>>> import numpy as np
>>> np.set_printoptions(suppress=True, linewidth=160)
>>> def rd(a):
...     return np.round(a, 2) + 0
... 
>>> f = np.array([1, 5, 3])
>>> rng = np.random.default_rng(55)
>>> E = np.outer(rng.normal(size=13), f) + 0.3 * rng.normal(size=(13, 3))
>>> rd(E)
array([[  0.72,   4.35,   2.09],
       [ -2.64, -14.87,  -9.32],
       [  0.03,  -1.32,  -1.01],
       [  1.26,   7.36,   3.88],
       [ -1.59,  -5.83,  -3.62],
       [  0.43,   0.34,   0.68],
       [  1.2 ,   7.88,   4.81],
       [ -0.79,  -5.32,  -3.57],
       [  0.86,   4.7 ,   2.86],
       [  2.24,   9.11,   6.32],
       [  0.64,   2.56,   0.86],
       [  1.77,   7.49,   5.17],
       [ -0.09,  -0.58,  -0.67]])
>>> f, r1 = E[7], E[11]
>>> rd(f @ r1)
np.float64(-59.71)
>>> p = (f @ r1) / (f @ f) * f
>>> rd(np.outer(f, r1))
array([[ -1.39,  -5.89,  -4.07],
       [ -9.42, -39.85, -27.5 ],
       [ -6.33, -26.76, -18.47]])
>>> rd((r1 - p) @ f)
np.float64(0.0)
>>> X = np.load("layer14.npy")
>>> X
array([[ -1.15,  10.19,  11.77],
       [  0.8 ,   6.  ,   7.35],
       [  2.02,   0.96,   1.8 ],
       [  1.54,  -0.03,   0.54],
       [  0.21,  -0.09,   0.  ],
       [ -0.2 ,   0.12,  -0.01],
       [ -0.24,   0.22,  -0.09],
       [ -0.22,   0.22,  -0.12],
       [  0.7 ,  -0.13,  -0.76],
       [  3.77,  -1.86,  -2.84],
       [  5.85,  -3.17,  -4.3 ],
       [ 13.37,  -8.27,  -9.75],
       [ 16.08, -10.19, -11.77],
       [ 26.94, -18.17, -20.06],
       [ 27.87, -18.87, -20.78]])
>>> vec = np.array([1, 3, 2])
>>> rhs = X @ vec
>>> rd(np.linalg.pinv(X) @ X)
array([[1., 0., 0.],
       [0., 1., 0.],
       [0., 0., 1.]])
>>> rd(rhs)
array([ 52.96,  33.5 ,   8.5 ,   2.53,  -0.06,   0.14,   0.24,   0.2 ,  -1.21,  -7.49, -12.26, -30.94, -38.03, -67.69, -70.3 ])
>>> rhs = rhs + 0.05 * rng.normal(size=15)
>>> rd(rhs)
array([ 52.98,  33.5 ,   8.42,   2.55,  -0.07,   0.07,   0.3 ,   0.14,  -1.24,  -7.58, -12.34, -30.91, -37.9 , -67.72, -70.31])
>>> coef, *_ = np.linalg.lstsq(X, rhs)
>>> rd(np.linalg.norm(rhs - X @ coef))
np.float64(0.23)
>>> rd(coef)
array([1.  , 2.98, 2.02])
>>> P = X @ np.linalg.solve(X.T @ X, X.T)
>>> rd(np.trace(P))
np.float64(3.0)
>>> out = np.c_[X[:, :2] @ np.array([[0, 2], [2, 2]]), np.array([-2, -2, -2, 1, 2, 2, 1, -2, -1, -2, 2, -2, 0, -1, -2])]
>>> rd(out)
array([[ 20.38,  18.08,  -2.  ],
       [ 12.  ,  13.6 ,  -2.  ],
       [  1.92,   5.96,  -2.  ],
       [ -0.06,   3.02,   1.  ],
       [ -0.18,   0.24,   2.  ],
       [  0.24,  -0.16,   2.  ],
       [  0.44,  -0.04,   1.  ],
       [  0.44,   0.  ,  -2.  ],
       [ -0.26,   1.14,  -1.  ],
       [ -3.72,   3.82,  -2.  ],
       [ -6.34,   5.36,   2.  ],
       [-16.54,  10.2 ,  -2.  ],
       [-20.38,  11.78,   0.  ],
       [-36.34,  17.54,  -1.  ],
       [-37.74,  18.  ,  -2.  ]])
>>> np.linalg.matrix_rank(out)
np.int64(3)
>>> rd(np.linalg.lstsq(X, out[:, 0])[0])
array([0., 2., 0.])
>>> z = out[:, 0] > np.median(out[:, 0])
>>> f = out[z].mean(axis=0) - out[~z].mean(axis=0)
>>> rd(f)
array([20.24, -2.73, -0.07])
>>> ((out - out.mean(axis=0)) @ f > 0).astype(int)
array([1, 1, 1, 1, 1, 1, 1, 1, 1, 1, 0, 0, 0, 0, 0])
>>> Xc = X - X.mean(axis=0)
>>> U, s, VT = np.linalg.svd(Xc, full_matrices=False)
>>> rd(Xc.mean(axis=0))
array([0., 0., 0.])
>>> (np.sign(U[:, 0]) == np.sign(U[0, 0])).astype(int)
array([1, 1, 1, 1, 1, 1, 1, 1, 1, 1, 0, 0, 0, 0, 0])
>>> rd(VT[0] * np.sign(VT[0, np.abs(VT[0]).argmax()]))
array([ 0.63, -0.52, -0.58])
>>> np.searchsorted(np.cumsum(s ** 2) / (s ** 2).sum(), 0.9) + 1
np.int64(1)
>>> np.abs(U[:, 0]).argmax()
np.int64(14)
>>> rd(s ** 2 / (s ** 2).sum())
array([0.97, 0.03, 0.  ])
>>> rd((s ** 2).sum() ** 2 / (s ** 4).sum())
np.float64(1.06)
>>> rd(np.abs(VT[-1]))
array([0.06, 0.78, 0.63])
